$ ipython --no-banner

In [1]: import numpy as np

In [2]: np.set_printoptions(suppress=True, linewidth=120)

In [3]: rng = np.random.default_rng(6996)

In [4]: K = np.eye(10, dtype=int)[rng.permutation(10)] * np.array([0, 1, 2, 0, 0, 0, 1, 2, 2, 1])

In [5]: print(K)
[[0 0 0 0 0 0 0 2 0 0]
 [0 1 0 0 0 0 0 0 0 0]
 [0 0 0 0 0 0 1 0 0 0]
 [0 0 0 0 0 0 0 0 0 1]
 [0 0 0 0 0 0 0 0 0 0]
 [0 0 0 0 0 0 0 0 0 0]
 [0 0 0 0 0 0 0 0 0 0]
 [0 0 0 0 0 0 0 0 0 0]
 [0 0 0 0 0 0 0 0 2 0]
 [0 0 2 0 0 0 0 0 0 0]]

In [6]: # 6 blocks once reordered

In [7]: print(K.ravel(order="F"))
[0 0 0 0 0 0 0 0 0 0 0 1 0 0 0 0 0 0 0 0 0 0 0 0 0 0 0 0 0 2 0 0 0 0 0 0 0 0 0 0 0 0 0 0 0 0 0 0 0 0 0 0 0 0 0 0 0 0 0
 0 0 0 1 0 0 0 0 0 0 0 2 0 0 0 0 0 0 0 0 0 0 0 0 0 0 0 0 0 2 0 0 0 0 1 0 0 0 0 0 0]

In [8]: print(K.reshape(2, -1))
[[0 0 0 0 0 0 0 2 0 0 0 1 0 0 0 0 0 0 0 0 0 0 0 0 0 0 1 0 0 0 0 0 0 0 0 0 0 0 0 1 0 0 0 0 0 0 0 0 0 0]
 [0 0 0 0 0 0 0 0 0 0 0 0 0 0 0 0 0 0 0 0 0 0 0 0 0 0 0 0 0 0 0 0 0 0 0 0 0 0 2 0 0 0 2 0 0 0 0 0 0 0]]

In [9]: print(K.reshape(-1, 2))
[[0 0]
 [0 0]
 [0 0]
 [0 2]
 [0 0]
 [0 1]
 [0 0]
 [0 0]
 [0 0]
 [0 0]
 [0 0]
 [0 0]
 [0 0]
 [1 0]
 [0 0]
 [0 0]
 [0 0]
 [0 0]
 [0 0]
 [0 1]
 [0 0]
 [0 0]
 [0 0]
 [0 0]
 [0 0]
 [0 0]
 [0 0]
 [0 0]
 [0 0]
 [0 0]
 [0 0]
 [0 0]
 [0 0]
 [0 0]
 [0 0]
 [0 0]
 [0 0]
 [0 0]
 [0 0]
 [0 0]
 [0 0]
 [0 0]
 [0 0]
 [0 0]
 [2 0]
 [0 0]
 [2 0]
 [0 0]
 [0 0]
 [0 0]]

In [10]: t3 = K.reshape(10, 2, -1)

In [11]: print(np.swapaxes(t3, 1, 2)[9])
[[0 0]
 [0 0]
 [2 0]
 [0 0]
 [0 0]]

In [12]: print(t3.shape)
(10, 2, 5)

In [13]: print(np.einsum("ihd,jhd->hij", t3, t3).shape)
(2, 10, 10)

In [14]: print(t3[:, 0])
[[0 0 0 0 0]
 [0 1 0 0 0]
 [0 0 0 0 0]
 [0 0 0 0 0]
 [0 0 0 0 0]
 [0 0 0 0 0]
 [0 0 0 0 0]
 [0 0 0 0 0]
 [0 0 0 0 0]
 [0 0 2 0 0]]

In [15]: print(np.abs(np.diag(np.linalg.qr(K)[1])) > 1e-9)
[False  True  True False False False  True False  True False]

In [16]: print(np.round(K @ np.linalg.pinv(K) @ K, 4))
[[0. 0. 0. 0. 0. 0. 0. 2. 0. 0.]
 [0. 1. 0. 0. 0. 0. 0. 0. 0. 0.]
 [0. 0. 0. 0. 0. 0. 1. 0. 0. 0.]
 [0. 0. 0. 0. 0. 0. 0. 0. 0. 1.]
 [0. 0. 0. 0. 0. 0. 0. 0. 0. 0.]
 [0. 0. 0. 0. 0. 0. 0. 0. 0. 0.]
 [0. 0. 0. 0. 0. 0. 0. 0. 0. 0.]
 [0. 0. 0. 0. 0. 0. 0. 0. 0. 0.]
 [0. 0. 0. 0. 0. 0. 0. 0. 2. 0.]
 [0. 0. 2. 0. 0. 0. 0. 0. 0. 0.]]

In [17]: print(np.allclose(K[:-1].T @ np.linalg.lstsq(K[:-1].T, K[-1])[0], K[-1]))
False

In [18]: print(np.round(np.trace(np.linalg.pinv(K) @ K), 4))
6.0

In [19]: print(np.unique(K.round(6), axis=0).shape)
(7, 10)

In [20]: print(K.T @ K)
[[0 0 0 0 0 0 0 0 0 0]
 [0 1 0 0 0 0 0 0 0 0]
 [0 0 4 0 0 0 0 0 0 0]
 [0 0 0 0 0 0 0 0 0 0]
 [0 0 0 0 0 0 0 0 0 0]
 [0 0 0 0 0 0 0 0 0 0]
 [0 0 0 0 0 0 1 0 0 0]
 [0 0 0 0 0 0 0 4 0 0]
 [0 0 0 0 0 0 0 0 4 0]
 [0 0 0 0 0 0 0 0 0 1]]

In [21]: print(np.round(np.linalg.pinv(K), 4))
[[0.  0.  0.  0.  0.  0.  0.  0.  0.  0. ]
 [0.  1.  0.  0.  0.  0.  0.  0.  0.  0. ]
 [0.  0.  0.  0.  0.  0.  0.  0.  0.  0.5]
 [0.  0.  0.  0.  0.  0.  0.  0.  0.  0. ]
 [0.  0.  0.  0.  0.  0.  0.  0.  0.  0. ]
 [0.  0.  0.  0.  0.  0.  0.  0.  0.  0. ]
 [0.  0.  1.  0.  0.  0.  0.  0.  0.  0. ]
 [0.5 0.  0.  0.  0.  0.  0.  0.  0.  0. ]
 [0.  0.  0.  0.  0.  0.  0.  0.  0.5 0. ]
 [0.  0.  0.  1.  0.  0.  0.  0.  0.  0. ]]

In [22]: print(K[:, 3] @ K[:, 1])
0

In [23]: print(K @ K.T)
[[4 0 0 0 0 0 0 0 0 0]
 [0 1 0 0 0 0 0 0 0 0]
 [0 0 1 0 0 0 0 0 0 0]
 [0 0 0 1 0 0 0 0 0 0]
 [0 0 0 0 0 0 0 0 0 0]
 [0 0 0 0 0 0 0 0 0 0]
 [0 0 0 0 0 0 0 0 0 0]
 [0 0 0 0 0 0 0 0 0 0]
 [0 0 0 0 0 0 0 0 4 0]
 [0 0 0 0 0 0 0 0 0 4]]

In [24]: def softmax(z):
    ...:     e = np.exp(z - z.max(axis=-1, keepdims=True))
    ...:     return e / e.sum(axis=-1, keepdims=True)
    ...: 

In [25]: print(np.round(softmax(K[0]), 4))
[0.061  0.061  0.061  0.061  0.061  0.061  0.061  0.4509 0.061  0.061 ]

In [26]: print(np.round(softmax(10 * K[0]), 4) + 0)
[0. 0. 0. 0. 0. 0. 0. 1. 0. 0.]

In [27]: print(np.round(softmax(K[0] + -2), 4))
[0.061  0.061  0.061  0.061  0.061  0.061  0.061  0.4509 0.061  0.061 ]

In [28]: print(softmax(K).sum(axis=1))
[1. 1. 1. 1. 1. 1. 1. 1. 1. 1.]

In [29]: att = K @ K.T / np.sqrt(10)

In [30]: print(np.round(softmax(att), 4))
[[0.2825 0.0797 0.0797 0.0797 0.0797 0.0797 0.0797 0.0797 0.0797 0.0797]
 [0.0964 0.1323 0.0964 0.0964 0.0964 0.0964 0.0964 0.0964 0.0964 0.0964]
 [0.0964 0.0964 0.1323 0.0964 0.0964 0.0964 0.0964 0.0964 0.0964 0.0964]
 [0.0964 0.0964 0.0964 0.1323 0.0964 0.0964 0.0964 0.0964 0.0964 0.0964]
 [0.1    0.1    0.1    0.1    0.1    0.1    0.1    0.1    0.1    0.1   ]
 [0.1    0.1    0.1    0.1    0.1    0.1    0.1    0.1    0.1    0.1   ]
 [0.1    0.1    0.1    0.1    0.1    0.1    0.1    0.1    0.1    0.1   ]
 [0.1    0.1    0.1    0.1    0.1    0.1    0.1    0.1    0.1    0.1   ]
 [0.0797 0.0797 0.0797 0.0797 0.0797 0.0797 0.0797 0.0797 0.2825 0.0797]
 [0.0797 0.0797 0.0797 0.0797 0.0797 0.0797 0.0797 0.0797 0.0797 0.2825]]

In [31]: print(np.round(softmax(att)[0] @ K, 4))
[0.     0.0797 0.1595 0.     0.     0.     0.0797 0.5649 0.1595 0.0797]

In [32]: left, sig, Vt = np.linalg.svd(K)

In [33]: evecs = Vt[:(sig > 1e-8).sum()]

In [34]: vec = K[4] + 4 * K[3] + rng.integers(2) * np.eye(10)[8]

In [35]: print(vec)
[0. 0. 0. 0. 0. 0. 0. 0. 0. 4.]

In [36]: print(round(np.linalg.norm(vec - evecs.T @ evecs @ vec), 4))
0.0

In [37]: print(np.linalg.matrix_rank(np.vstack([K, vec])))
6

In [38]: print(np.allclose(evecs.T @ evecs @ vec, vec))
True

In [39]: m1 = np.loadtxt("data.csv", delimiter=",")

In [40]: print(m1)
[[3. 1. 0. 0. 0. 0. 0. 0. 0. 0. 0. 0.]
 [0. 3. 1. 0. 0. 0. 0. 0. 0. 0. 0. 0.]
 [0. 0. 3. 1. 0. 0. 0. 0. 0. 0. 0. 0.]
 [0. 0. 0. 3. 1. 0. 0. 0. 0. 0. 0. 0.]
 [0. 0. 0. 0. 3. 1. 0. 0. 0. 0. 0. 0.]
 [0. 0. 0. 0. 0. 3. 1. 0. 0. 0. 0. 0.]
 [0. 0. 0. 0. 0. 0. 3. 1. 0. 0. 0. 0.]
 [0. 0. 0. 0. 0. 0. 0. 3. 1. 0. 0. 0.]
 [0. 0. 0. 0. 0. 0. 0. 0. 3. 1. 0. 0.]
 [0. 0. 0. 0. 0. 0. 0. 0. 0. 3. 1. 0.]
 [0. 0. 0. 0. 0. 0. 0. 0. 0. 0. 3. 1.]
 [0. 0. 0. 0. 0. 0. 0. 0. 0. 0. 0. 3.]]

In [41]: # triangular: eigenvalues sit on the diagonal

In [42]: print(m1 @ m1)
[[9. 6. 1. 0. 0. 0. 0. 0. 0. 0. 0. 0.]
 [0. 9. 6. 1. 0. 0. 0. 0. 0. 0. 0. 0.]
 [0. 0. 9. 6. 1. 0. 0. 0. 0. 0. 0. 0.]
 [0. 0. 0. 9. 6. 1. 0. 0. 0. 0. 0. 0.]
 [0. 0. 0. 0. 9. 6. 1. 0. 0. 0. 0. 0.]
 [0. 0. 0. 0. 0. 9. 6. 1. 0. 0. 0. 0.]
 [0. 0. 0. 0. 0. 0. 9. 6. 1. 0. 0. 0.]
 [0. 0. 0. 0. 0. 0. 0. 9. 6. 1. 0. 0.]
 [0. 0. 0. 0. 0. 0. 0. 0. 9. 6. 1. 0.]
 [0. 0. 0. 0. 0. 0. 0. 0. 0. 9. 6. 1.]
 [0. 0. 0. 0. 0. 0. 0. 0. 0. 0. 9. 6.]
 [0. 0. 0. 0. 0. 0. 0. 0. 0. 0. 0. 9.]]

In [43]: th = np.radians(135)

In [44]: R = np.eye(10)

In [45]: R[0, 0] = R[7, 7] = np.cos(th)

In [46]: R[0, 7], R[7, 0] = -np.sin(th), np.sin(th)

In [47]: print(R.round(4))
[[-0.7071  0.      0.      0.      0.      0.      0.     -0.7071  0.      0.    ]
 [ 0.      1.      0.      0.      0.      0.      0.      0.      0.      0.    ]
 [ 0.      0.      1.      0.      0.      0.      0.      0.      0.      0.    ]
 [ 0.      0.      0.      1.      0.      0.      0.      0.      0.      0.    ]
 [ 0.      0.      0.      0.      1.      0.      0.      0.      0.      0.    ]
 [ 0.      0.      0.      0.      0.      1.      0.      0.      0.      0.    ]
 [ 0.      0.      0.      0.      0.      0.      1.      0.      0.      0.    ]
 [ 0.7071  0.      0.      0.      0.      0.      0.     -0.7071  0.      0.    ]
 [ 0.      0.      0.      0.      0.      0.      0.      0.      1.      0.    ]
 [ 0.      0.      0.      0.      0.      0.      0.      0.      0.      1.    ]]

In [48]: other = K @ R.T

In [49]: print(np.round(np.linalg.svd(K, compute_uv=False), 4), np.round(np.linalg.svd(other, compute_uv=False), 4))
[2. 2. 2. 1. 1. 1. 0. 0. 0. 0.] [2. 2. 2. 1. 1. 1. 0. 0. 0. 0.]

In [50]: Q, evecs = np.linalg.qr(m1[:, :1])[0], np.linalg.qr(m1[:, 1:])[0]

In [51]: sig = np.linalg.svd(Q.T @ evecs, compute_uv=False)

In [52]: print(round(np.linalg.norm(Q @ Q.T - evecs @ evecs.T, 2), 4))
1.0

In [53]: print(np.round(np.degrees(np.arccos(sig.clip(0, 1))), 4))
[70.5288]

In [54]: r0 = np.array([-8, 6, -4, -7, 6, 5, -1, -9, -7, 3, -3, -9])

In [55]: other = m1 + np.outer(r0, np.eye(12)[0])

In [56]: print(np.linalg.matrix_rank(np.linalg.inv(other) - np.linalg.inv(m1), tol=1e-8))
1

In [57]: print(np.linalg.matrix_rank(other - m1))
1

In [58]: print(round(np.linalg.norm(m1, 2), 4))
3.9773

In [59]: print(round(np.linalg.norm(m1, 1), 4), round(np.linalg.norm(m1, np.inf), 4))
4.0 4.0

In [60]: print(np.linalg.norm(m1, axis=1).argmax())
0

In [61]: print(m1[8] @ m1[7])
3.0

In [62]: print(round(float(np.linalg.norm(m1[8], 1)), 4), round(np.linalg.norm(m1[8], np.inf), 4))
4.0 3.0

In [63]: print(round(float(np.linalg.norm(m1, "nuc")), 4))
36.922

In [64]: A = (rng.random((6, 6)) < 0.3) + np.eye(6)

In [65]: A /= A.sum(axis=1, keepdims=True)

In [66]: print(A.round(4))
[[0.6667 0.     0.     0.     0.3333 0.    ]
 [0.     0.6667 0.     0.     0.3333 0.    ]
 [0.     0.     0.3333 0.     0.3333 0.3333]
 [0.     0.     0.25   0.25   0.25   0.25  ]
 [0.     0.     0.3333 0.     0.6667 0.    ]
 [0.     0.     0.     0.     0.     1.    ]]

In [67]: # rows sum to 1

In [68]: print(np.round(A.reshape(-1, 2), 4))
[[0.6667 0.    ]
 [0.     0.    ]
 [0.3333 0.    ]
 [0.     0.6667]
 [0.     0.    ]
 [0.3333 0.    ]
 [0.     0.    ]
 [0.3333 0.    ]
 [0.3333 0.3333]
 [0.     0.    ]
 [0.25   0.25  ]
 [0.25   0.25  ]
 [0.     0.    ]
 [0.3333 0.    ]
 [0.6667 0.    ]
 [0.     0.    ]
 [0.     0.    ]
 [0.     1.    ]]

In [69]: print(np.round(A.ravel(order="F"), 4))
[0.6667 0.     0.     0.     0.     0.     0.     0.6667 0.     0.     0.     0.     0.     0.     0.3333 0.25   0.3333
 0.     0.     0.     0.     0.25   0.     0.     0.3333 0.3333 0.3333 0.25   0.6667 0.     0.     0.     0.3333 0.25
 0.     1.    ]

In [70]: t3 = A.reshape(6, 2, -1)

In [71]: print(t3[:, 0].round(4))
[[0.6667 0.     0.    ]
 [0.     0.6667 0.    ]
 [0.     0.     0.3333]
 [0.     0.     0.25  ]
 [0.     0.     0.3333]
 [0.     0.     0.    ]]

In [72]: print(t3.shape)
(6, 2, 3)
